>>> import numpy as np
>>> from numpy import linalg as LA
>>> np.set_printoptions(suppress=True, linewidth=120)
>>> W0 = np.load("data.npy")
>>> print(W0)
[[  4   5 -10   5]
 [ -5   2  -6   3]
 [ -4  -5   4  -2]]
>>> u, v = W0[1], W0[2]
>>> print(u @ u)
74
>>> pr = (u @ v) / (u @ u) * u
>>> print(np.outer(u, v))
[[ 20  25 -20  10]
 [ -8 -10   8  -4]
 [ 24  30 -24  12]
 [-12 -15  12  -6]]
>>> print((v - pr) @ u)
0.0
>>> out = W0 / LA.norm(W0, axis=1, keepdims=True)
>>> C2 = out @ out.T
>>> print(np.round(LA.norm(out, axis=1), 2))
[1. 1. 1.]
>>> print((C2 - 2 * np.eye(3)).round(6).argmax(axis=1))
[1 0 1]
>>> print(np.argwhere(np.triu(np.abs(C2) > 0.95, 1)))
[]
>>> print(C2.round(2))
[[ 1.    0.59 -0.9 ]
 [ 0.59  1.   -0.3 ]
 [-0.9  -0.3   1.  ]]
>>> Uu, sv, Vt = LA.svd(C2)
>>> print(sv.round(2))
[2.23 0.73 0.04]
>>> out = Uu[:, :2] @ np.diag(sv[:2]) @ Vt[:2]
>>> print(round(float(np.abs(C2 - out).max()), 2))
0.02
>>> print(LA.matrix_rank(out))
2
>>> print(LA.matrix_rank(C2, rtol=0.05))
2
>>> print(round(float(LA.norm(C2 - out, 2)), 2), round(sv[2], 2))
0.04 0.04
>>> M = np.loadtxt("dump.csv", delimiter=",")
>>> print(M)
[[-23.7   23.42  25.81]
 [ -5.9  -14.65   3.94]
 [  2.84  -9.19  22.13]
 [-23.72   8.79  14.03]
 [ -9.52  41.79 -15.95]
 [ 20.08   2.91   5.02]
 [ -5.15 -14.54  12.51]
 [  9.51  -5.99   7.81]
 [ 22.18  -7.89  23.57]
 [ 18.88  16.35 -16.26]
 [ -6.57  -5.99 -26.75]
 [ 13.   -30.7   12.81]
 [  1.63   6.93  -2.26]
 [-24.71   9.57  10.74]
 [ 19.33  22.38  -9.04]
 [-17.07  46.75  -9.12]
 [-37.14 -25.46   8.74]
 [ 34.3    5.84   4.5 ]
 [ 36.07   5.02  18.75]
 [ 16.79 -24.79   0.92]
 [ 23.9  -10.59  26.94]
 [-19.18 -14.38  25.06]
 [ 28.08   1.25 -17.21]
 [ -8.76  -4.87  13.09]
 [ -2.32  -0.7   -2.98]]
>>> x0 = np.array([0, 0, 0])
>>> rhs = M @ x0
>>> b, lr = np.zeros(3), 1 / LA.norm(M, 2) ** 2
>>> for i in range(200):
...     b -= lr * M.T @ (M @ b - rhs)
...     if i % 50 == 0: print(i, round(LA.norm(M @ b - rhs), 2))
... 
0 0.0
50 0.0
100 0.0
150 0.0
>>> print(b)
[0. 0. 0.]
>>> x0 = np.array([1, 0, 2])
>>> rhs = M @ x0
>>> print(np.round(LA.pinv(M) @ M, 2) + 0)
[[1. 0. 0.]
 [0. 1. 0.]
 [0. 0. 1.]]
>>> rng = np.random.default_rng(685065)
>>> rhs = rhs + 0.3 * rng.normal(size=25)
>>> print(rhs.round(2))
[ 27.65   1.85  47.2    4.72 -41.39  30.03  19.77  25.15  69.31 -13.59 -59.58  38.51  -3.21  -2.91   1.16 -35.16 -19.74
  43.06  73.76  18.44  77.85  31.25  -6.2   17.31  -8.33]
>>> b, *_ = LA.lstsq(M, rhs)
>>> print(b.round())
[1. 0. 2.]
>>> print(round(LA.norm(rhs - M @ b), 2))
0.99
>>> print(b.round(2) + 0)
[1. 0. 2.]
>>> print([round(float(LA.norm(LA.solve(M.T @ M + lam * np.eye(3), M.T @ rhs))), 2) for lam in (0, 1, 10, 100)])
[2.23, 2.23, 2.23, 2.2]
>>> x0 = np.array([-2, 2, -2])
>>> print((M @ x0).argmax())
15
>>> print(LA.norm(M @ x0) <= LA.norm(M, 2) * LA.norm(x0) + 1e-9)
True
>>> out = np.c_[M[:, :2] @ np.array([[0, 5], [5, 4]]), np.array([-1, 0, 3, -2, 2, 0, -2, -4, -4, 0, 2, -5, -4, -2, -2, -3, 0, -1, 2, -1, -3, 1, -2, -3, 2])]
>>> print(out.round(2))
[[ 117.1   -24.82   -1.  ]
 [ -73.25  -88.1     0.  ]
 [ -45.95  -22.56    3.  ]
 [  43.95  -83.44   -2.  ]
 [ 208.95  119.56    2.  ]
 [  14.55  112.04    0.  ]
 [ -72.7   -83.91   -2.  ]
 [ -29.95   23.59   -4.  ]
 [ -39.45   79.34   -4.  ]
 [  81.75  159.8     0.  ]
 [ -29.95  -56.81    2.  ]
 [-153.5   -57.8    -5.  ]
 [  34.65   35.87   -4.  ]
 [  47.85  -85.27   -2.  ]
 [ 111.9   186.17   -2.  ]
 [ 233.75  101.65   -3.  ]
 [-127.3  -287.54    0.  ]
 [  29.2   194.86   -1.  ]
 [  25.1   200.43    2.  ]
 [-123.95  -15.21   -1.  ]
 [ -52.95   77.14   -3.  ]
 [ -71.9  -153.42    1.  ]
 [   6.25  145.4    -2.  ]
 [ -24.35  -63.28   -3.  ]
 [  -3.5   -14.4     2.  ]]
>>> print(np.round(LA.lstsq(M, out[:, 0])[0], 2) + 0)
[0. 5. 0.]
>>> print(np.round(LA.norm(out - M @ LA.lstsq(M, out)[0], axis=0), 2) + 0)
[ 0.    0.   11.44]
>>> print(LA.matrix_rank(np.c_[M, out]))
4
>>> print(np.round(LA.norm(LA.qr(M)[0].T @ out, axis=0) ** 2 / ((out ** 2).sum(axis=0) + 1e-12), 2))
[1.   1.   0.12]
